$ python3 -q
>>> import numpy as np
>>> np.set_printoptions(suppress=True, linewidth=160)
>>> data = np.array([[1, 1, 1, 1, -1, -1, -1, -1],
...     [1, -1, 1, -1, -1, 1, -1, 1],
...     [1, 1, -1, -1, 1, 1, -1, -1]])
>>> def softmax(z):
...     e = np.exp(z - z.max(axis=-1, keepdims=True))
...     return e / e.sum(axis=-1, keepdims=True)
... 
>>> np.round(softmax(data).sum(axis=1), 1)
array([1., 1., 1.])
>>> np.round(softmax(data[1]), 1) + 0
array([0.2, 0. , 0.2, 0. , 0. , 0.2, 0. , 0.2])
>>> np.round(softmax(10 * data[1]), 1) + 0
array([0.2, 0. , 0.2, 0. , 0. , 0.2, 0. , 0.2])
>>> scores = data @ data.T / np.sqrt(8)
>>> np.round(softmax(scores)[1] @ data, 1)
array([ 1. , -0.8,  0.9, -0.9, -0.9,  0.9, -1. ,  0.8])
>>> np.round(softmax(scores), 1)
array([[0.9, 0.1, 0.1],
       [0.1, 0.9, 0.1],
       [0.1, 0.1, 0.9]])
>>> f = np.array([4, 3])
>>> np.convolve(data[0], f)
array([ 4,  7,  7,  7, -1, -7, -7, -7, -3])
>>> vec = np.array([1, -1, -2, -1, 4, 5, 4, 1])
>>> h = np.maximum(data @ vec, 0)
>>> np.flatnonzero(h > 1e-9)
array([2])
>>> data * (h > 1e-9)[:, None]
array([[ 0,  0,  0,  0,  0,  0,  0,  0],
       [ 0,  0,  0,  0,  0,  0,  0,  0],
       [ 1,  1, -1, -1,  1,  1, -1, -1]])
>>> data.T @ h
array([ 7,  7, -7, -7,  7,  7, -7, -7])
>>> F = np.loadtxt("dump.csv", delimiter=",")
>>> F
array([[0., 1., 0., 0.],
       [0., 0., 0., 1.],
       [1., 0., 0., 0.],
       [0., 0., 1., 0.]])
>>> F[:, 3] @ F[:, 0]
np.float64(0.0)
>>> np.round(np.linalg.svd(F, compute_uv=False), 1)
array([1., 1., 1., 1.])
>>> M2 = np.array([[0, 5, 5], [1, 0, 0]])
>>> C = np.kron(M2, F)
>>> np.linalg.matrix_rank(C)
np.int64(8)
>>> C
array([[0., 0., 0., 0., 0., 5., 0., 0., 0., 5., 0., 0.],
       [0., 0., 0., 0., 0., 0., 0., 5., 0., 0., 0., 5.],
       [0., 0., 0., 0., 5., 0., 0., 0., 5., 0., 0., 0.],
       [0., 0., 0., 0., 0., 0., 5., 0., 0., 0., 5., 0.],
       [0., 1., 0., 0., 0., 0., 0., 0., 0., 0., 0., 0.],
       [0., 0., 0., 1., 0., 0., 0., 0., 0., 0., 0., 0.],
       [1., 0., 0., 0., 0., 0., 0., 0., 0., 0., 0., 0.],
       [0., 0., 1., 0., 0., 0., 0., 0., 0., 0., 0., 0.]])
>>> C.shape
(8, 12)
>>> rng = np.random.default_rng(590847)
>>> M2 = C + rng.integers(-2, 3, (8, 4)) @ rng.integers(-2, 3, (4, 12))
>>> M2
array([[  0.,   4.,  -4.,   2.,   2.,   9.,   2.,   0.,   2.,   5.,  -4.,   0.],
       [ -1.,  -5.,   3.,  -7.,  -5.,  -9.,  -6.,   5.,  -5.,  -2.,  12.,  -1.],
       [  2.,   0.,  -1.,   2.,   6.,   3.,  -1.,  -1.,   6.,  -2.,  -4.,  -1.],
       [  4.,  -7.,   5.,  -6.,  -7.,  -6.,   1.,   1.,  -7.,  -1.,   9.,  -3.],
       [ -1.,   7.,  -7.,  -4.,  -2.,   0.,   2.,   2.,  -2.,   1.,   2.,  -4.],
       [  1.,  -9.,   7.,  -2.,  -3.,  -7.,  -8.,  -2.,  -3.,  -4.,   8.,  -4.],
       [  7., -13.,  11.,  -3.,  -6.,  -6.,  -7.,  -1.,  -6.,  -3.,   2.,  -1.],
       [ -3.,   5.,  -3.,   4.,   5.,   4.,   2.,  -1.,   5.,   0.,  -2.,   1.]])
>>> np.abs(M2 - C).sum(axis=1)
array([24., 61., 19., 55., 33., 59., 65., 36.])
>>> np.round(np.linalg.svd(M2 - C, compute_uv=False), 1) + 0
array([40.1, 16.6, 10. ,  6.1,  0. ,  0. ,  0. ,  0. ])
>>> M2 - C
array([[  0.,   4.,  -4.,   2.,   2.,   4.,   2.,   0.,   2.,   0.,  -4.,   0.],
       [ -1.,  -5.,   3.,  -7.,  -5.,  -9.,  -6.,   0.,  -5.,  -2.,  12.,  -6.],
       [  2.,   0.,  -1.,   2.,   1.,   3.,  -1.,  -1.,   1.,  -2.,  -4.,  -1.],
       [  4.,  -7.,   5.,  -6.,  -7.,  -6.,  -4.,   1.,  -7.,  -1.,   4.,  -3.],
       [ -1.,   6.,  -7.,  -4.,  -2.,   0.,   2.,   2.,  -2.,   1.,   2.,  -4.],
       [  1.,  -9.,   7.,  -3.,  -3.,  -7.,  -8.,  -2.,  -3.,  -4.,   8.,  -4.],
       [  6., -13.,  11.,  -3.,  -6.,  -6.,  -7.,  -1.,  -6.,  -3.,   2.,  -1.],
       [ -3.,   5.,  -4.,   4.,   5.,   4.,   2.,  -1.,   5.,   0.,  -2.,   1.]])
>>> Uu, s, Vh = np.linalg.svd(M2, full_matrices=False)
>>> Uu.shape, s.shape, Vh.shape
((8, 8), (8,), (8, 12))
>>> np.abs(Uu[:, 0]).round(6).argmax()
np.int64(6)
>>> np.round(Uu.T @ Uu, 1) + 0
array([[1., 0., 0., 0., 0., 0., 0., 0.],
       [0., 1., 0., 0., 0., 0., 0., 0.],
       [0., 0., 1., 0., 0., 0., 0., 0.],
       [0., 0., 0., 1., 0., 0., 0., 0.],
       [0., 0., 0., 0., 1., 0., 0., 0.],
       [0., 0., 0., 0., 0., 1., 0., 0.],
       [0., 0., 0., 0., 0., 0., 1., 0.],
       [0., 0., 0., 0., 0., 0., 0., 1.]])
>>> np.allclose(Uu * s @ Vh, M2)
True
>>> np.round(Uu.T @ M2 @ Vh.T, 1) + 0
array([[40.9,  0. ,  0. ,  0. ,  0. ,  0. ,  0. ,  0. ],
       [ 0. , 18. ,  0. ,  0. ,  0. ,  0. ,  0. ,  0. ],
       [ 0. ,  0. , 11. ,  0. ,  0. ,  0. ,  0. ,  0. ],
       [ 0. ,  0. ,  0. ,  6.6,  0. ,  0. ,  0. ,  0. ],
       [ 0. ,  0. ,  0. ,  0. ,  5.6,  0. ,  0. ,  0. ],
       [ 0. ,  0. ,  0. ,  0. ,  0. ,  5. ,  0. ,  0. ],
       [ 0. ,  0. ,  0. ,  0. ,  0. ,  0. ,  4.4,  0. ],
       [ 0. ,  0. ,  0. ,  0. ,  0. ,  0. ,  0. ,  1. ]])
>>> np.round(np.cumsum(s ** 2) / np.sum(s ** 2), 1)
array([0.7, 0.9, 0.9, 1. , 1. , 1. , 1. , 1. ])
